$ ipython --no-banner

In [1]: import numpy as np

In [2]: np.set_printoptions(precision=3, suppress=True, linewidth=140, floatmode="fixed")

In [3]: feats = np.load("block3.npy")

In [4]: feats
Out[4]: 
array([[-7.000,  1.000, -4.000,  6.000,  7.000, -4.000,  6.000,  0.000,  0.000,  0.000,  0.000,  0.000],
       [ 7.000, -5.000,  9.000,  1.000, -4.000,  8.000,  3.000,  0.000,  0.000,  0.000,  0.000,  0.000],
       [ 4.000,  1.000, -3.000, -3.000,  3.000,  6.000,  6.000,  0.000,  0.000,  0.000,  0.000,  0.000],
       [-4.000, -7.000,  8.000,  4.000,  6.000,  7.000, -2.000,  0.000,  0.000,  0.000,  0.000,  0.000],
       [-4.000,  4.000,  7.000, -8.000, -9.000, -2.000, -8.000,  0.000,  0.000,  0.000,  0.000,  0.000],
       [-6.000,  1.000,  4.000,  5.000,  1.000,  1.000, -9.000,  0.000,  0.000,  0.000,  0.000,  0.000],
       [ 3.000,  8.000,  1.000,  4.000,  0.000, -9.000,  4.000,  0.000,  0.000,  0.000,  0.000,  0.000],
       [ 0.000,  0.000,  0.000,  0.000,  0.000,  0.000,  0.000, -2.000,  5.000, -5.000,  1.000,  2.000],
       [ 0.000,  0.000,  0.000,  0.000,  0.000,  0.000,  0.000,  0.000,  5.000, -3.000, -3.000,  4.000],
       [ 0.000,  0.000,  0.000,  0.000,  0.000,  0.000,  0.000,  2.000,  4.000,  1.000, -4.000, -2.000],
       [ 0.000,  0.000,  0.000,  0.000,  0.000,  0.000,  0.000, -3.000,  3.000, -5.000,  5.000,  2.000],
       [ 0.000,  0.000,  0.000,  0.000,  0.000,  0.000,  0.000,  1.000,  0.000,  1.000, -3.000, -2.000]])

In [5]: f = np.array([3, 5])

In [6]: np.correlate(feats[8], feats[3], "full")
Out[6]: 
array([  0.000,   0.000,   0.000,   0.000,   0.000,   0.000,   0.000,   0.000,   0.000,   0.000,   0.000,   0.000,   0.000, -10.000,
        41.000,  15.000, -27.000,  38.000, -47.000,  -7.000,  65.000, -16.000, -16.000])

In [7]: np.convolve(feats[8], f)
Out[7]: array([  0.000,   0.000,   0.000,   0.000,   0.000,   0.000,   0.000,   0.000,  15.000,  16.000, -24.000,  -3.000,  20.000])

In [8]: np.polyval(f, feats[8])
Out[8]: array([ 5.000,  5.000,  5.000,  5.000,  5.000,  5.000,  5.000,  5.000, 20.000, -4.000, -4.000, 17.000])

In [9]: round(np.abs(np.linalg.eigvals(feats)).max(), 3)
Out[9]: np.float64(16.442)

In [10]: np.allclose(feats @ feats.T, feats.T @ feats)
Out[10]: False

In [11]: np.allclose(feats, feats.T)
Out[11]: False

In [12]: (feats != 0).astype(int)
Out[12]: 
array([[1, 1, 1, 1, 1, 1, 1, 0, 0, 0, 0, 0],
       [1, 1, 1, 1, 1, 1, 1, 0, 0, 0, 0, 0],
       [1, 1, 1, 1, 1, 1, 1, 0, 0, 0, 0, 0],
       [1, 1, 1, 1, 1, 1, 1, 0, 0, 0, 0, 0],
       [1, 1, 1, 1, 1, 1, 1, 0, 0, 0, 0, 0],
       [1, 1, 1, 1, 1, 1, 1, 0, 0, 0, 0, 0],
       [1, 1, 1, 1, 0, 1, 1, 0, 0, 0, 0, 0],
       [0, 0, 0, 0, 0, 0, 0, 1, 1, 1, 1, 1],
       [0, 0, 0, 0, 0, 0, 0, 0, 1, 1, 1, 1],
       [0, 0, 0, 0, 0, 0, 0, 1, 1, 1, 1, 1],
       [0, 0, 0, 0, 0, 0, 0, 1, 1, 1, 1, 1],
       [0, 0, 0, 0, 0, 0, 0, 1, 0, 1, 1, 1]])

In [13]: np.flatnonzero(np.linalg.matrix_power((feats != 0) + (feats.T != 0) + np.eye(12), 12)[9])
Out[13]: array([ 7,  8,  9, 10, 11])

In [14]: J = np.array([[0.5, 0.25, 0.0, 0.25],
    ...:     [0.0, 1.0, 0.0, 0.0],
    ...:     [0.0, 0.0, 0.5, 0.5],
    ...:     [0.0, 0.0, 0.0, 1.0]])

In [15]: np.linalg.matrix_rank(J - J[0, 0] * np.eye(4))
Out[15]: np.int64(2)

In [16]: np.linalg.matrix_power(J - np.diag(np.diag(J)), 4)
Out[16]: 
array([[0.000, 0.000, 0.000, 0.000],
       [0.000, 0.000, 0.000, 0.000],
       [0.000, 0.000, 0.000, 0.000],
       [0.000, 0.000, 0.000, 0.000]])

In [17]: np.sort(np.linalg.eigvals(J))
Out[17]: array([0.500, 0.500, 1.000, 1.000])

In [18]: data = np.loadtxt("test14.csv", delimiter=",")

In [19]: data
Out[19]: 
array([[-1.900, -0.100,  0.700, -0.300,  0.600,  1.700,  1.500],
       [ 1.200, -0.900,  0.000, -2.400,  2.400,  1.200, -0.300],
       [-0.100,  0.300,  0.900, -1.000,  1.200,  1.400,  0.100],
       [ 0.100, -1.600,  2.200, -0.100,  0.200, -0.900, -0.100],
       [-1.100, -1.000,  0.600,  0.600,  0.000, -1.500, -0.700],
       [ 1.000, -1.100,  0.500,  2.200,  0.400,  0.300, -1.300],
       [ 0.400, -0.700,  0.200,  0.500, -0.700,  0.800, -1.200],
       [-1.300, -1.000,  0.200,  1.600, -0.300, -0.500,  1.700],
       [-0.200, -0.700, -1.200,  0.000, -0.300,  0.000,  0.900],
       [ 3.000,  0.200, -0.100, -1.200, -0.600, -0.100, -0.300],
       [ 0.200,  0.600,  0.300, -0.800, -0.200, -1.300,  1.000],
       [-1.100, -0.100,  0.700, -1.000, -1.200,  0.000,  0.700],
       [ 0.500, -1.100,  0.100, -1.300, -2.100,  0.000,  0.000],
       [ 1.700, -0.400, -1.000,  0.800,  0.200,  0.500,  1.000],
       [ 0.800, -0.700, -0.400,  0.800,  0.800,  0.700, -0.300],
       [ 0.600, -0.200,  1.300, -0.400, -1.000, -0.300,  1.500],
       [-1.000, -1.500, -1.200, -0.900,  1.900, -0.500,  0.800],
       [-1.300,  2.000,  0.000, -0.500,  0.300, -0.900, -0.800],
       [-0.300,  1.300, -1.200, -0.800,  1.100,  0.900, -0.400],
       [ 1.000, -0.500,  0.600,  0.700,  0.800,  0.700,  1.100],
       [-0.200, -0.900, -0.700,  1.100, -1.100,  0.500,  1.200],
       [-0.500,  1.500,  1.300, -0.500,  0.300, -1.100,  0.500],
       [-0.300, -0.800,  0.500,  0.400,  1.100, -1.000,  0.600],
       [ 0.700,  1.000,  0.800,  0.200, -0.100, -0.300, -1.600],
       [ 0.100,  1.600,  0.100,  1.500, -0.700, -1.500, -0.600],
       [-1.400, -0.200,  0.400, -2.200,  0.100, -1.000, -1.300],
       [ 0.600,  0.500, -0.100, -1.800, -1.900,  0.800, -1.200],
       [ 1.000,  0.000, -1.100, -1.700,  1.300, -1.100, -0.900],
       [ 0.100,  0.300, -1.900, -1.400, -0.200, -1.400,  0.100],
       [-0.800,  1.700,  1.300, -0.700,  0.600, -0.700,  0.200],
       [ 0.400,  0.500,  1.500, -0.600, -0.800,  0.800, -1.100],
       [ 0.400, -0.500,  0.600,  0.600,  0.900, -1.000,  0.500],
       [-0.500,  0.700,  1.900, -0.300, -1.000,  0.100,  0.800],
       [ 0.600,  1.300, -1.200, -0.300,  0.400,  0.600,  0.300],
       [-1.900,  0.000,  0.400, -1.400, -0.800,  0.600, -0.600],
       [ 0.100, -0.100,  0.600,  1.000,  0.000,  0.400,  0.700]])

In [20]: round(np.linalg.norm(feats), 3)
Out[20]: np.float64(41.061)

In [21]: feats.sum(axis=1)
Out[21]: array([  5.000,  19.000,  14.000,  12.000, -20.000,  -3.000,  11.000,   1.000,   3.000,   1.000,   2.000,  -3.000])

In [22]: feats.shape
Out[22]: (12, 12)

In [23]: np.diff(feats, axis=0)
Out[23]: 
array([[ 14.000,  -6.000,  13.000,  -5.000, -11.000,  12.000,  -3.000,   0.000,   0.000,   0.000,   0.000,   0.000],
       [ -3.000,   6.000, -12.000,  -4.000,   7.000,  -2.000,   3.000,   0.000,   0.000,   0.000,   0.000,   0.000],
       [ -8.000,  -8.000,  11.000,   7.000,   3.000,   1.000,  -8.000,   0.000,   0.000,   0.000,   0.000,   0.000],
       [  0.000,  11.000,  -1.000, -12.000, -15.000,  -9.000,  -6.000,   0.000,   0.000,   0.000,   0.000,   0.000],
       [ -2.000,  -3.000,  -3.000,  13.000,  10.000,   3.000,  -1.000,   0.000,   0.000,   0.000,   0.000,   0.000],
       [  9.000,   7.000,  -3.000,  -1.000,  -1.000, -10.000,  13.000,   0.000,   0.000,   0.000,   0.000,   0.000],
       [ -3.000,  -8.000,  -1.000,  -4.000,   0.000,   9.000,  -4.000,  -2.000,   5.000,  -5.000,   1.000,   2.000],
       [  0.000,   0.000,   0.000,   0.000,   0.000,   0.000,   0.000,   2.000,   0.000,   2.000,  -4.000,   2.000],
       [  0.000,   0.000,   0.000,   0.000,   0.000,   0.000,   0.000,   2.000,  -1.000,   4.000,  -1.000,  -6.000],
       [  0.000,   0.000,   0.000,   0.000,   0.000,   0.000,   0.000,  -5.000,  -1.000,  -6.000,   9.000,   4.000],
       [  0.000,   0.000,   0.000,   0.000,   0.000,   0.000,   0.000,   4.000,  -3.000,   6.000,  -8.000,  -4.000]])

In [24]: feats[12]
---------------------------------------------------------------------------
IndexError                                Traceback (most recent call last)
Cell In[24], line 1
----> 1 feats[12]

IndexError: index 12 is out of bounds for axis 0 with size 12

In [25]: np.linalg.svd(feats, compute_uv=False)
Out[25]: array([22.278, 20.338, 17.997, 12.344, 11.463,  8.938,  6.310,  5.163,  3.464,  2.879,  1.316,  0.052])

In [26]: x = np.array([0, 2, 2, 2, 1, 2, 0])

In [27]: data @ np.eye(7)[2]
Out[27]: 
array([ 0.700,  0.000,  0.900,  2.200,  0.600,  0.500,  0.200,  0.200, -1.200, -0.100,  0.300,  0.700,  0.100, -1.000, -0.400,  1.300,
       -1.200,  0.000, -1.200,  0.600, -0.700,  1.300,  0.500,  0.800,  0.100,  0.400, -0.100, -1.100, -1.900,  1.300,  1.500,  0.600,
        1.900, -1.200,  0.400,  0.600])

In [28]: (data @ x).argmax()
Out[28]: np.int64(0)

In [29]: x = np.array([3, 6, 1, 9, 3, 5, 5])

In [30]: rhs = data @ x

In [31]: np.round(np.linalg.pinv(data) @ data, 3) + 0
Out[31]: 
array([[1.000, 0.000, 0.000, 0.000, 0.000, 0.000, 0.000],
       [0.000, 1.000, 0.000, 0.000, 0.000, 0.000, 0.000],
       [0.000, 0.000, 1.000, 0.000, 0.000, 0.000, 0.000],
       [0.000, 0.000, 0.000, 1.000, 0.000, 0.000, 0.000],
       [0.000, 0.000, 0.000, 0.000, 1.000, 0.000, 0.000],
       [0.000, 0.000, 0.000, 0.000, 0.000, 1.000, 0.000],
       [0.000, 0.000, 0.000, 0.000, 0.000, 0.000, 1.000]])

In [32]: rng = np.random.default_rng(33049)

In [33]: rhs = rhs + 0.3 * rng.normal(size=36)

In [34]: rhs
Out[34]: 
array([  9.602, -11.381,   4.489, -12.618, -14.132,  12.443,  -2.527,   9.665,  -2.514,  -4.389,  -4.786, -12.307, -22.786,  17.566,
         9.387,   1.840, -13.999,  -3.776,   4.378,  18.289,   8.098,   1.980,  -0.244,   0.490,  10.827, -35.699, -18.674, -19.736,
       -19.752,   2.428,  -3.056,   4.703,   3.699,  11.178, -19.621,  15.134])

In [35]: beta, *_ = np.linalg.lstsq(data, rhs)

In [36]: beta
Out[36]: array([2.993, 6.003, 1.079, 8.884, 2.957, 5.057, 5.048])

In [37]: np.round(data.T @ (rhs - data @ beta), 3) + 0
Out[37]: array([0.000, 0.000, 0.000, 0.000, 0.000, 0.000, 0.000])

In [38]: round(np.linalg.norm(rhs - data @ beta), 3)
Out[38]: np.float64(1.498)
